In [1]: import numpy as np

In [2]: np.set_printoptions(precision=2, suppress=True, linewidth=120)

In [3]: J = np.load("mat.npy")

In [4]: J
Out[4]: 
array([[0, 1, 0, 0, 0, 1, 0],
       [1, 0, 0, 1, 0, 0, 0],
       [0, 0, 0, 0, 0, 1, 0],
       [0, 1, 0, 0, 0, 0, 0],
       [0, 0, 0, 0, 0, 0, 0],
       [1, 0, 1, 0, 0, 0, 1],
       [0, 0, 0, 0, 0, 1, 0]])

In [5]: # columns 2 and 6 are equal

In [6]: np.round(np.trace(np.linalg.pinv(J) @ J), 2)
Out[6]: np.float64(4.0)

In [7]: np.unique(J.round(6), axis=0).shape
Out[7]: (6, 7)

In [8]: np.argsort(-np.linalg.norm(J, axis=0).round(6), kind="stable")[:3]
Out[8]: array([5, 0, 1])

In [9]: round(float(np.linalg.norm(J, 2) / np.linalg.norm(J)), 2)
Out[9]: 0.6

In [10]: np.linalg.matrix_rank(J, rtol=0.1)
Out[10]: np.int64(4)

In [11]: np.linalg.cond(J) > 100
Out[11]: np.True_

In [12]: theta = np.radians(135)

In [13]: R = np.eye(7)

In [14]: R[6, 6] = R[2, 2] = np.cos(theta)

In [15]: R[6, 2], R[2, 6] = -np.sin(theta), np.sin(theta)

In [16]: R
Out[16]: 
array([[ 1.  ,  0.  ,  0.  ,  0.  ,  0.  ,  0.  ,  0.  ],
       [ 0.  ,  1.  ,  0.  ,  0.  ,  0.  ,  0.  ,  0.  ],
       [ 0.  ,  0.  , -0.71,  0.  ,  0.  ,  0.  ,  0.71],
       [ 0.  ,  0.  ,  0.  ,  1.  ,  0.  ,  0.  ,  0.  ],
       [ 0.  ,  0.  ,  0.  ,  0.  ,  1.  ,  0.  ,  0.  ],
       [ 0.  ,  0.  ,  0.  ,  0.  ,  0.  ,  1.  ,  0.  ],
       [ 0.  ,  0.  , -0.71,  0.  ,  0.  ,  0.  , -0.71]])

In [17]: A2 = J @ R.T

In [18]: np.round(np.linalg.svd(J, compute_uv=False), 2) + 0, np.round(np.linalg.svd(A2, compute_uv=False), 2) + 0
Out[18]: 
(array([1.9 , 1.9 , 1.18, 1.18, 0.  , 0.  , 0.  ]),
 array([1.9 , 1.9 , 1.18, 1.18, 0.  , 0.  , 0.  ]))

In [19]: A2.round(2) + 0
Out[19]: 
array([[ 0.  ,  1.  ,  0.  ,  0.  ,  0.  ,  1.  ,  0.  ],
       [ 1.  ,  0.  ,  0.  ,  1.  ,  0.  ,  0.  ,  0.  ],
       [ 0.  ,  0.  ,  0.  ,  0.  ,  0.  ,  1.  ,  0.  ],
       [ 0.  ,  1.  ,  0.  ,  0.  ,  0.  ,  0.  ,  0.  ],
       [ 0.  ,  0.  ,  0.  ,  0.  ,  0.  ,  0.  ,  0.  ],
       [ 1.  ,  0.  ,  0.  ,  0.  ,  0.  ,  0.  , -1.41],
       [ 0.  ,  0.  ,  0.  ,  0.  ,  0.  ,  1.  ,  0.  ]])
